$ python -q
>>> import numpy as np
>>> np.set_printoptions(suppress=True, linewidth=100)
>>> def tidy(a):
...     return np.round(a, 1) + 0
... 
>>> rng = np.random.default_rng(609440)
>>> lab = rng.integers(0, 3, 3)
>>> X = np.array([[-5, -5, -5], [1, 4, -1], [3, -3, -4]]) * (lab[:, None] == lab)
>>> X
array([[-5,  0, -5],
       [ 0,  4,  0],
       [ 3,  0, -4]])
>>> Q = X.astype(float).copy()
>>> for j in range(3):
...     Q[:, j] -= Q[:, :j] @ (Q[:, :j].T @ Q[:, j])
...     Q[:, j] /= np.linalg.norm(Q[:, j])
... 
>>> tidy(Q.T @ Q)
array([[1., 0., 0.],
       [0., 1., 0.],
       [0., 0., 1.]])
>>> tidy(Q)
array([[-0.9,  0. , -0.5],
       [ 0. ,  1. ,  0. ],
       [ 0.5,  0. , -0.9]])
>>> cov = X.T @ X
>>> np.linalg.matrix_rank(cov)
np.int64(3)
>>> cov
array([[34,  0, 13],
       [ 0, 16,  0],
       [13,  0, 41]])
>>> np.allclose(cov, cov.T)
True
>>> (X @ X.T).shape
(3, 3)
>>> vec = np.array([4, 2, 8])
>>> a = np.maximum(X @ vec, 0)
>>> tidy(np.tanh(X @ vec))
array([-1.,  1., -1.])
>>> X.T @ a
array([ 0, 32,  0])
>>> np.maximum(X @ (3 * vec), 0)
array([ 0, 24,  0])
>>> np.flatnonzero(a > 1e-9)
array([1])
>>> a
array([0, 8, 0])
>>> F = np.load("test4.npy")
>>> F
array([[ -0.1, 178.9, 159.4, -18.2],
       [  0.2, 179.3, 161.8, -19.6],
       [ -0.4, 180. , 161. , -19.5],
       [ -1.3, 180.5, 159.5, -18.8],
       [ -0.4, 181.3, 160.7, -20.9],
       [  1.1, 179. , 160. , -19.3],
       [ -1.8, 179.1, 160.9, -19.5],
       [ -0.7, 180.8, 159.4, -17.7],
       [  1.3, 179.7, 160.3, -21.1],
       [  0.2, 179.5, 160.9, -20.2],
       [  0.1, 180.2, 161.6, -19.7],
       [  1.1, 179.4, 158.2, -20.8],
       [ -1.1, 180.1, 160.8, -19.6],
       [ -0.5, 179.2, 159. , -21.1]])
>>> def softmax(z):
...     e = np.exp(z - z.max(axis=-1, keepdims=True))
...     return e / e.sum(axis=-1, keepdims=True)
... 
>>> tidy(softmax(F[3] + -1))
array([0., 1., 0., 0.])
>>> tidy(softmax(10 * F[3]))
array([0., 1., 0., 0.])
>>> att = F @ F.T / np.sqrt(4)
>>> softmax(att).round(6).argmax(axis=1)
array([4, 4, 4, 4, 4, 4, 4, 4, 4, 4, 4, 4, 4, 4])
>>> softmax(att)[3] @ F
array([ -0.4, 181.3, 160.7, -20.9])
>>> Y = np.array([[1, 1], [2, 0], [0, 3], [2, 0]])
>>> np.linalg.matrix_rank(F @ Y)
np.int64(2)
>>> tidy(np.einsum("ij->j", F))
array([  -2.3, 2517. , 2243.5, -276. ])
>>> np.vstack([F, Y.T]).shape
(16, 4)
>>> Xs = (F - F.mean(axis=0)) / F.std(axis=0)
>>> tidy(Xs.std(axis=0))
array([1., 1., 1., 1.])
>>> coef = np.linalg.lstsq(np.delete(Xs, 1, axis=1), Xs[:, 1])[0]
>>> np.abs(coef).argmax()
np.int64(0)
>>> tidy(coef)
array([-0.3,  0.1, -0.1])
>>> W0 = np.array([[3.0, 0.0, -1.0], [2.0, 2.0, -2.0], [2.0, 2.0, -2.0]])
>>> lab = rng.permutation(3)
>>> lab
array([0, 2, 1])
>>> Y = W0[lab][:, lab]
>>> Y
array([[ 3., -1.,  0.],
       [ 2., -2.,  2.],
       [ 2., -2.,  2.]])
>>> tidy(np.sort(np.abs(np.linalg.eigvals(Y))))
array([0., 1., 2.])
>>> Q, _ = np.linalg.qr(np.array([[-0.2, -0.1, -0.2, -0.2, 1.4, 0.2],
...     [-0.3, 0.1, 0.2, 0.7, -0.8, 1.5],
...     [0.3, -1.1, 2.0, -0.7, -1.0, -0.7],
...     [1.6, -0.4, 0.5, -0.8, -1.2, 0.7],
...     [2.1, 0.7, -1.2, -0.9, 1.1, 0.0],
...     [-0.9, -0.1, -0.7, 0.1, -0.6, 0.2]]))
>>> E = 3 * Q
>>> tidy(E)
array([[-0.2,  0.2,  1. ,  0.5, -2.7,  0.4],
       [-0.3, -0.3, -1.1, -2. , -0.6,  1.8],
       [ 0.3,  2.5, -0.4,  0.9,  0.3,  1.3],
       [ 1.7,  1.1,  0.8, -1.7, -0.2, -1.1],
       [ 2.2, -1.2,  0.4,  0.7,  0.2,  1.4],
       [-1. ,  0.1,  2.4, -0.6,  1. ,  1. ]])
>>> ang = np.radians(30)
>>> r_ = np.eye(6)
>>> r_[3, 3] = r_[5, 5] = np.cos(ang)
>>> r_[3, 5], r_[5, 3] = -np.sin(ang), np.sin(ang)
>>> tidy(r_)
array([[ 1. ,  0. ,  0. ,  0. ,  0. ,  0. ],
       [ 0. ,  1. ,  0. ,  0. ,  0. ,  0. ],
       [ 0. ,  0. ,  1. ,  0. ,  0. ,  0. ],
       [ 0. ,  0. ,  0. ,  0.9,  0. , -0.5],
       [ 0. ,  0. ,  0. ,  0. ,  1. ,  0. ],
       [ 0. ,  0. ,  0. ,  0.5,  0. ,  0.9]])
>>> Y = E @ r_.T
>>> np.allclose(np.linalg.norm(E, axis=1), np.linalg.norm(Y, axis=1))
True
>>> np.allclose(E @ E.T, Y @ Y.T)
True
>>> tidy(Y)
array([[-0.2,  0.2,  1. ,  0.3, -2.7,  0.6],
       [-0.3, -0.3, -1.1, -2.6, -0.6,  0.5],
       [ 0.3,  2.5, -0.4,  0.1,  0.3,  1.6],
       [ 1.7,  1.1,  0.8, -0.9, -0.2, -1.8],
       [ 2.2, -1.2,  0.4, -0.1,  0.2,  1.5],
       [-1. ,  0.1,  2.4, -1. ,  1. ,  0.6]])
>>> tidy(np.linalg.det(r_)), tidy(np.trace(r_))
(np.float64(1.0), np.float64(5.7))
